$ ipython --no-banner

In [1]: import numpy as np

In [2]: np.set_printoptions(precision=2, suppress=True, linewidth=120, legacy="1.25")

In [3]: E = np.load("layer8.npy")

In [4]: E
Out[4]: 
array([[ 1., -3.,  0.,  0.,  0.,  0.,  0.,  0.,  0.],
       [-3.,  2., -3.,  0.,  0.,  0.,  0.,  0.,  0.],
       [ 0., -3.,  1., -3.,  0.,  0.,  0.,  0.,  0.],
       [ 0.,  0., -3.,  0., -3.,  0.,  0.,  0.,  0.],
       [ 0.,  0.,  0., -3.,  1., -3.,  0.,  0.,  0.],
       [ 0.,  0.,  0.,  0., -3.,  2., -3.,  0.,  0.],
       [ 0.,  0.,  0.,  0.,  0., -3.,  2., -3.,  0.],
       [ 0.,  0.,  0.,  0.,  0.,  0., -3.,  1., -3.],
       [ 0.,  0.,  0.,  0.,  0.,  0.,  0., -3.,  2.]])

In [5]: # symmetric

In [6]: print(np.all(np.linalg.eigvalsh(E) > 0))
False

In [7]: vals, evecs = np.linalg.eigh(E)

In [8]: np.round(evecs.T @ evecs, 2) + 0
Out[8]: 
array([[1., 0., 0., 0., 0., 0., 0., 0., 0.],
       [0., 1., 0., 0., 0., 0., 0., 0., 0.],
       [0., 0., 1., 0., 0., 0., 0., 0., 0.],
       [0., 0., 0., 1., 0., 0., 0., 0., 0.],
       [0., 0., 0., 0., 1., 0., 0., 0., 0.],
       [0., 0., 0., 0., 0., 1., 0., 0., 0.],
       [0., 0., 0., 0., 0., 0., 1., 0., 0.],
       [0., 0., 0., 0., 0., 0., 0., 1., 0.],
       [0., 0., 0., 0., 0., 0., 0., 0., 1.]])

In [9]: np.linalg.eigvalsh(E @ E)
Out[9]: array([ 0.29,  1.95,  4.88,  9.96, 11.43, 21.91, 23.9 , 39.08, 50.59])

In [10]: (vals > 1e-8).sum(), (vals < -1e-8).sum()
Out[10]: (5, 4)

In [11]: np.linalg.svd(E, compute_uv=False)
Out[11]: array([7.11, 6.25, 4.89, 4.68, 3.38, 3.16, 2.21, 1.4 , 0.54])

In [12]: vals.sum(), np.trace(E)
Out[12]: (12.0, 12.0)

In [13]: np.abs(evecs[:, -1])
Out[13]: array([0.08, 0.17, 0.2 , 0.25, 0.38, 0.53, 0.52, 0.36, 0.21])

In [14]: vals
Out[14]: array([-4.68, -3.38, -2.21, -0.54,  1.4 ,  3.16,  4.89,  6.25,  7.11])

In [15]: np.round(evecs @ np.diag(vals) @ evecs.T, 2) + 0
Out[15]: 
array([[ 1., -3.,  0.,  0.,  0.,  0.,  0.,  0.,  0.],
       [-3.,  2., -3.,  0.,  0.,  0.,  0.,  0.,  0.],
       [ 0., -3.,  1., -3.,  0.,  0.,  0.,  0.,  0.],
       [ 0.,  0., -3.,  0., -3.,  0.,  0.,  0.,  0.],
       [ 0.,  0.,  0., -3.,  1., -3.,  0.,  0.,  0.],
       [ 0.,  0.,  0.,  0., -3.,  2., -3.,  0.,  0.],
       [ 0.,  0.,  0.,  0.,  0., -3.,  2., -3.,  0.],
       [ 0.,  0.,  0.,  0.,  0.,  0., -3.,  1., -3.],
       [ 0.,  0.,  0.,  0.,  0.,  0.,  0., -3.,  2.]])

In [16]: rng = np.random.default_rng(20)

In [17]: labels = rng.permutation(9)

In [18]: labels
Out[18]: array([7, 6, 4, 0, 8, 3, 2, 1, 5])

In [19]: out = E[labels][:, labels]

In [20]: np.diag(out)
Out[20]: array([1., 2., 1., 1., 2., 0., 1., 2., 2.])

In [21]: out
Out[21]: 
array([[ 1., -3.,  0.,  0., -3.,  0.,  0.,  0.,  0.],
       [-3.,  2.,  0.,  0.,  0.,  0.,  0.,  0., -3.],
       [ 0.,  0.,  1.,  0.,  0., -3.,  0.,  0., -3.],
       [ 0.,  0.,  0.,  1.,  0.,  0.,  0., -3.,  0.],
       [-3.,  0.,  0.,  0.,  2.,  0.,  0.,  0.,  0.],
       [ 0.,  0., -3.,  0.,  0.,  0., -3.,  0.,  0.],
       [ 0.,  0.,  0.,  0.,  0., -3.,  1., -3.,  0.],
       [ 0.,  0.,  0., -3.,  0.,  0., -3.,  2.,  0.],
       [ 0., -3., -3.,  0.,  0.,  0.,  0.,  0.,  2.]])

In [22]: r0 = np.array([-1, 1, 0, -2, 1, -2, 0, 0, -1])

In [23]: out = E + np.outer(r0, np.eye(9)[7])

In [24]: out
Out[24]: 
array([[ 1., -3.,  0.,  0.,  0.,  0.,  0., -1.,  0.],
       [-3.,  2., -3.,  0.,  0.,  0.,  0.,  1.,  0.],
       [ 0., -3.,  1., -3.,  0.,  0.,  0.,  0.,  0.],
       [ 0.,  0., -3.,  0., -3.,  0.,  0., -2.,  0.],
       [ 0.,  0.,  0., -3.,  1., -3.,  0.,  1.,  0.],
       [ 0.,  0.,  0.,  0., -3.,  2., -3., -2.,  0.],
       [ 0.,  0.,  0.,  0.,  0., -3.,  2., -3.,  0.],
       [ 0.,  0.,  0.,  0.,  0.,  0., -3.,  1., -3.],
       [ 0.,  0.,  0.,  0.,  0.,  0.,  0., -4.,  2.]])

In [25]: np.linalg.matrix_rank(np.linalg.inv(out) - np.linalg.inv(E), tol=1e-8)
Out[25]: 1

In [26]: M = np.loadtxt("out1.csv", delimiter=",")

In [27]: M
Out[27]: 
array([[ 0.3, -0.4, -0.3,  0.3, -1.4, -1.3, -0.2, -1.8,  0.2,  1.9,  0.9],
       [-0.2, -3.7, -0.7,  1.6, -1.5,  0.6, -0.5,  0.2,  0.2, -0.2, -1.1],
       [ 0. , -0.2,  1.3, -0.1,  1.3,  0.9, -2. ,  0.3, -1.1,  0.3, -1.3],
       [ 0.9,  0.5, -1.4, -0.3,  1.3, -0.8,  0.1, -0.3,  0. , -1.2, -0.1],
       [-0.9, -0.2,  0.6, -0.8,  0.4,  2. ,  0.8,  1.8, -0.8,  1.4,  1.4],
       [-0.4,  0.6, -0.6,  0.1, -0.4, -1.9, -0.4,  0.3, -0.7, -0.3, -0.2]])

In [28]: G = M.T @ M

In [29]: np.trace(G), (M ** 2).sum()
Out[29]: (71.08, 71.08)

In [30]: np.linalg.matrix_rank(G)
Out[30]: 6

In [31]: mat = np.array([[3, 0, 0, 3, -2, 1, 3],
    ...:     [0, 3, -3, 2, 0, 0, 0],
    ...:     [0, 0, 3, -3, -1, 2, 1],
    ...:     [0, 0, 0, -2, 0, 0, 1],
    ...:     [0, 0, 0, 0, 1, -2, -3],
    ...:     [0, 0, 0, 0, 0, 0, 0],
    ...:     [0, 0, 0, 0, 0, 0, -3]])

In [32]: # triangular

In [33]: left, s, VT = np.linalg.svd(mat)

In [34]: s
Out[34]: array([6.66, 6.49, 3.34, 2.4 , 1.35, 0.84, 0.  ])

In [35]: out = left[:, :6] @ np.diag(s[:6]) @ VT[:6]

In [36]: print(out.round(2) + 0)
[[ 3.  0.  0.  3. -2.  1.  3.]
 [ 0.  3. -3.  2.  0.  0.  0.]
 [ 0.  0.  3. -3. -1.  2.  1.]
 [ 0.  0.  0. -2.  0.  0.  1.]
 [ 0.  0.  0.  0.  1. -2. -3.]
 [ 0.  0.  0.  0.  0.  0.  0.]
 [ 0.  0.  0.  0.  0.  0. -3.]]

In [37]: mat.shape
Out[37]: (7, 7)

In [38]: mat.mean(axis=0)
Out[38]: array([ 0.43,  0.43,  0.  ,  0.  , -0.29,  0.14, -0.14])

In [39]: np.unravel_index(np.abs(mat).argmax(), mat.shape)
Out[39]: (0, 0)

In [40]: mat.sum(axis=1)
Out[40]: array([ 8,  2,  2, -1, -4,  0, -3])

In [41]: np.linalg.matrix_rank(mat)
Out[41]: 6

In [42]: W0 = np.array([[-2, 0, -3, -3, 2, 0],
    ...:     [0, 2, -1, -3, -3, 0],
    ...:     [0, 0, 2, -3, 3, 2],
    ...:     [0, 0, 0, -2, 2, -1],
    ...:     [0, 0, 0, 0, 3, -3],
    ...:     [0, 0, 0, 0, 0, 3]])

In [43]: labels = rng.permutation(6)

In [44]: labels
Out[44]: array([1, 0, 4, 2, 3, 5])

In [45]: out = W0[labels][:, labels]

In [46]: np.diag(out)
Out[46]: array([ 2, -2,  3,  2, -2,  3])

In [47]: round(float(np.linalg.det(out)), 2), np.round(np.linalg.det(W0[labels]), 2)
Out[47]: (144.0, -144.0)
